$ python3 -q
>>> import numpy as np
>>> np.set_printoptions(precision=4, suppress=True, linewidth=100, sign=" ")
>>> m1 = np.loadtxt("case18.csv", delimiter=",")
>>> m1
array([[ -2.,  -2.,   1.],
       [ -6.,  -8.,  -6.],
       [-14.,  -1.,   3.],
       [-16.,   0.,  11.],
       [-20.,  -1.,   9.],
       [-18.,  -9.,   9.],
       [-11.,  -4.,  17.],
       [-10.,  -7.,  12.],
       [ -5.,   0.,  20.],
       [  3.,   7.,  23.],
       [  8.,   2.,  15.],
       [  8.,  11.,   9.],
       [  4.,  19.,  11.],
       [ 10.,  23.,  20.],
       [ 10.,  19.,  15.],
       [  8.,  28.,  12.],
       [  8.,  19.,  15.],
       [ 15.,  16.,  24.],
       [ 21.,  15.,  21.],
       [ 28.,  10.,  19.],
       [ 19.,   8.,  15.],
       [ 27.,   9.,  12.],
       [ 21.,  16.,   9.],
       [ 23.,  18.,   6.],
       [ 22.,  21.,  13.]])
>>> B = np.c_[m1[:, :2] @ np.array([[1, -1], [-3, -2]]), np.array([3, -1, 1, 0, -2, -2, 0, 1, -1, -3, 3, -1, 0, -1, -1, 1, 2, -3, 3, -1, 0, -3, 2, -1, 0])]
>>> B
array([[  4.,   6.,   3.],
       [ 18.,  22.,  -1.],
       [-11.,  16.,   1.],
       [-16.,  16.,   0.],
       [-17.,  22.,  -2.],
       [  9.,  36.,  -2.],
       [  1.,  19.,   0.],
       [ 11.,  24.,   1.],
       [ -5.,   5.,  -1.],
       [-18., -17.,  -3.],
       [  2., -12.,   3.],
       [-25., -30.,  -1.],
       [-53., -42.,   0.],
       [-59., -56.,  -1.],
       [-47., -48.,  -1.],
       [-76., -64.,   1.],
       [-49., -46.,   2.],
       [-33., -47.,  -3.],
       [-24., -51.,   3.],
       [ -2., -48.,  -1.],
       [ -5., -35.,   0.],
       [  0., -45.,  -3.],
       [-27., -53.,   2.],
       [-31., -59.,  -1.],
       [-41., -64.,   0.]])
>>> np.round(np.linalg.lstsq(m1, B[:, 0])[0], 4) + 0
array([ 1., -3.,  0.])
>>> np.linalg.matrix_rank(np.c_[m1, B])
np.int64(4)
>>> basis = B[[10, 9]].astype(float)
>>> for _ in range(3):
...     idx = np.linalg.norm(B[:, None] - basis, axis=-1).argmin(axis=1)
...     basis = np.array([B[idx == j].mean(axis=0) for j in range(2)])
... 
>>> idx
array([ 0,  0,  0,  0,  0,  0,  0,  0,  0,  1,  0,  1,  1,  1,  1,  1,  1,  1,  1,  1,  1,  1,  1,
        1,  1])
>>> np.abs(basis[1] - basis[0]).argmax()
np.int64(1)
>>> np.bincount(idx)
array([ 10,  15])
>>> B = m1 / np.linalg.norm(m1, axis=1)
Traceback (most recent call last):
  File "<python-input-13>", line 1, in <module>
    B = m1 / np.linalg.norm(m1, axis=1)
        ~~~^~~~~~~~~~~~~~~~~~~~~~~~~~~~
ValueError: operands could not be broadcast together with shapes (25,3) (25,) 
>>> B = m1 / np.linalg.norm(m1, axis=1, keepdims=True)
>>> G = B @ B.T
>>> (G - 2 * np.eye(25)).round(6).argmax(axis=1)
array([  5,   0,   4,   4,   3,   0,   7,   6,   6,  10,   9,  14,  15,  16,  16,  12,  13,  18,
        20,  20,  19,  19,  23,  22,  22])
>>> W0 = np.load("a.npy")
>>> W0
array([[ 0.9733, -0.1333, -0.1867],
       [-0.1333,  0.3333, -0.9333],
       [-0.1867, -0.9333, -0.3067]])
>>> (W0 + W0.T) / 2
array([[ 0.9733, -0.1333, -0.1867],
       [-0.1333,  0.3333, -0.9333],
       [-0.1867, -0.9333, -0.3067]])
>>> np.allclose(W0 @ W0.T, W0.T @ W0)
True
>>> np.trace(W0)
np.float64(1.0)
>>> round(np.linalg.eigvalsh(W0).min(), 4)
np.float64(-1.0)
>>> print(np.all(np.linalg.eigvalsh(W0) > 0))
False
>>> w, V = np.linalg.eigh(W0)
>>> np.linalg.eigvalsh(W0 + -3 * np.eye(3))
array([-4., -2., -2.])
>>> V @ np.diag(w) @ V.T
array([[ 0.9733, -0.1333, -0.1867],
       [-0.1333,  0.3333, -0.9333],
       [-0.1867, -0.9333, -0.3067]])
>>> np.unique(w.round(6) + 0, return_counts=True)[1]
array([ 1,  2])
>>> round(w.sum(), 4), np.trace(W0)
(np.float64(1.0), np.float64(1.0))
>>> (w > 1e-8).sum(), (w < -1e-8).sum()
(np.int64(2), np.int64(1))
>>> w
array([-1.,  1.,  1.])
>>> print(np.round(V.T @ V, 4) + 0)
[[ 1.  0.  0.]
 [ 0.  1.  0.]
 [ 0.  0.  1.]]
>>> def softmax(z):
...     e = np.exp(z - z.max(axis=-1, keepdims=True))
...     return e / e.sum(axis=-1, keepdims=True)
... 
>>> print(softmax(W0[0] + -1))
[ 0.6082  0.2011  0.1907]
>>> np.round(softmax(10 * W0[0]), 4) + 0
array([ 1.,  0.,  0.])
>>> softmax(W0).sum(axis=1)
array([ 1.,  1.,  1.])
>>> scores = W0 @ W0.T / np.sqrt(3)
>>> softmax(scores)[0] @ W0
array([ 0.3739, -0.2215, -0.4159])
>>> softmax(scores + np.triu(np.full(scores.shape, -np.inf), 1))
array([[ 1.    ,  0.    ,  0.    ],
       [ 0.3595,  0.6405,  0.    ],
       [ 0.2645,  0.2645,  0.4711]])
>>> softmax(scores).round(6).argmax(axis=1)
array([ 0,  1,  2])
>>> w, V = np.linalg.eigh(W0)
>>> x = np.array([1, 2, 3])
>>> print(round(float(np.abs(W0).sum(axis=1).max()), 4), round(float(np.abs(w).max()), 4))
1.4267 1.0
>>> print(round(x @ W0 @ x, 4))
-13.3067
>>> round(float(x @ W0 @ x / (x @ x)), 4), round(float(w[0]), 4), round(float(w[-1]), 4)
(-0.9505, -1.0, 1.0)
>>> np.round(V * np.abs(w) @ V.T, 4) + 0
array([[ 1.,  0.,  0.],
       [ 0.,  1.,  0.],
       [ 0.,  0.,  1.]])
>>> V * np.maximum(w, 0) @ V.T
array([[ 0.9867, -0.0667, -0.0933],
       [-0.0667,  0.6667, -0.4667],
       [-0.0933, -0.4667,  0.3467]])
>>> u = np.array([9, 8, -6, 2])
>>> r1 = np.array([4, -1, -3, -1])
>>> F = np.outer(u, r1)
>>> F
array([[ 36,  -9, -27,  -9],
       [ 32,  -8, -24,  -8],
       [-24,   6,  18,   6],
       [  8,  -2,  -6,  -2]])
>>> F @ np.linalg.pinv(F) @ F
array([[ 36.,  -9., -27.,  -9.],
       [ 32.,  -8., -24.,  -8.],
       [-24.,   6.,  18.,   6.],
       [  8.,  -2.,  -6.,  -2.]])
>>> np.linalg.lstsq(F[:-1].T, F[-1])[2]
np.int32(1)
>>> np.allclose(F[:-1].T @ np.linalg.lstsq(F[:-1].T, F[-1])[0], F[-1])
True
>>> U, s, VT = np.linalg.svd(F)
>>> np.argmax(s[:-1] / (s[1:] + 1e-6)) + 1
np.int64(1)
>>> s.round(4) + 0
array([ 70.6753,   0.    ,   0.    ,   0.    ])
>>> B = U[:, :1] @ np.diag(s[:1]) @ VT[:1]
>>> np.round(np.linalg.norm(F - B, 2), 4), round(float(s[1]), 4)
(np.float64(0.0), 0.0)
>>> B
array([[ 36.,  -9., -27.,  -9.],
       [ 32.,  -8., -24.,  -8.],
       [-24.,   6.,  18.,   6.],
       [  8.,  -2.,  -6.,  -2.]])
>>> print(np.linalg.matrix_rank(F, rtol=0.05))
1
>>> np.linalg.matrix_rank(B)
np.int64(1)
>>> x = np.array([0, 1, 4, -3])
>>> a = np.maximum(B @ x, 0)
>>> print(np.maximum(B @ x, 0) - np.maximum(-B @ x, 0))
[-90. -80.  60. -20.]
>>> np.tanh(B @ x)
array([-1., -1.,  1., -1.])
>>> np.maximum(B @ (3 * x), 0)
array([   0.,    0.,  180.,    0.])
>>> B.T @ a
array([-1440.,   360.,  1080.,   360.])
>>> B * (a > 1e-9)[:, None]
array([[  0.,  -0.,  -0.,  -0.],
       [  0.,  -0.,  -0.,  -0.],
       [-24.,   6.,  18.,   6.],
       [  0.,  -0.,  -0.,  -0.]])
>>> U, s, VT = np.linalg.svd(F)
>>> V = VT[:(s > 1e-8).sum()]
>>> rng = np.random.default_rng(949121)
>>> x = F[1] + -2 * F[0] + rng.integers(2) * np.eye(4)[1]
>>> x
array([-40.,  11.,  30.,  10.])
>>> np.linalg.matrix_rank(np.vstack([F, x]))
np.int64(2)
>>> mat = np.load("dump.npy")
>>> mat
array([[ 6, -3],
       [ 6, -3]])
>>> U, s, VT = np.linalg.svd(mat)
>>> np.argmax(s[:-1] / (s[1:] + 1e-6)) + 1
np.int64(1)
>>> B = U[:, :1] @ np.diag(s[:1]) @ VT[:1]
>>> print(round(float(np.linalg.norm(mat - B, 2)), 4), np.round(s[1], 4))
0.0 0.0
>>> print(round(np.linalg.norm(mat - B) / np.linalg.norm(mat), 4))
0.0
>>> np.linalg.matrix_rank(mat, rtol=0.05)
np.int64(1)
>>> np.linalg.matrix_rank(B)
np.int64(1)
>>> M = np.load("block5.npy")
>>> M
array([[ 3.6818,  0.6699, -3.316 ],
       [-3.256 , -2.0976,  3.1621],
       [-1.3582,  4.7905,  0.4548],
       [ 3.2992,  1.9943, -3.184 ],
       [-3.009 ,  3.3907,  2.1093],
       [-2.6518, -3.1823,  2.8001],
       [ 3.4906, -2.3669, -2.6858],
       [ 2.2517, -4.2663, -1.3147],
       [ 3.2859, -2.8818, -2.4286],
       [ 2.6895,  3.1284, -2.8248],
       [-1.6096,  4.6832,  0.6906],
       [-2.9464,  3.4867,  2.04  ],
       [ 3.5502, -2.1776, -2.7667],
       [-2.7353,  3.7728,  1.8121],
       [-3.1307,  3.1861,  2.2467],
       [-2.3301,  4.1987,  1.3934],
       [-3.7739,  0.1053,  3.2781],
       [-1.6844, -4.2073,  2.1121],
       [ 2.1237, -4.3681, -1.1874],
       [-2.0149, -3.9223,  2.3571],
       [ 3.7816, -0.7176, -3.1914],
       [ 3.7759, -0.1403, -3.2745]])
>>> rank = np.linalg.matrix_rank(M)
>>> rank
np.int64(2)
>>> ns = np.linalg.svd(M)[2][rank:].T
>>> [int(np.linalg.matrix_rank(M[:, :j + 1])) for j in range(3)]
[1, 2, 2]
>>> idx = M[:, 2] > np.median(M[:, 2])
>>> u = M[idx].mean(axis=0) - M[~idx].mean(axis=0)
>>> print(round((((M - M.mean(axis=0)) @ u > 0) == idx).mean(), 4))
0.9545
>>> idx.astype(int)
array([ 0,  1,  0,  0,  1,  1,  0,  0,  0,  0,  1,  1,  0,  1,  1,  1,  1,  1,  0,  1,  0,  0])
>>> u
array([-5.4285,  1.4318,  4.5201])
>>> ((M - M.mean(axis=0)) @ u > 0).astype(int)
array([ 0,  1,  1,  0,  1,  1,  0,  0,  0,  0,  1,  1,  0,  1,  1,  1,  1,  1,  0,  1,  0,  0])
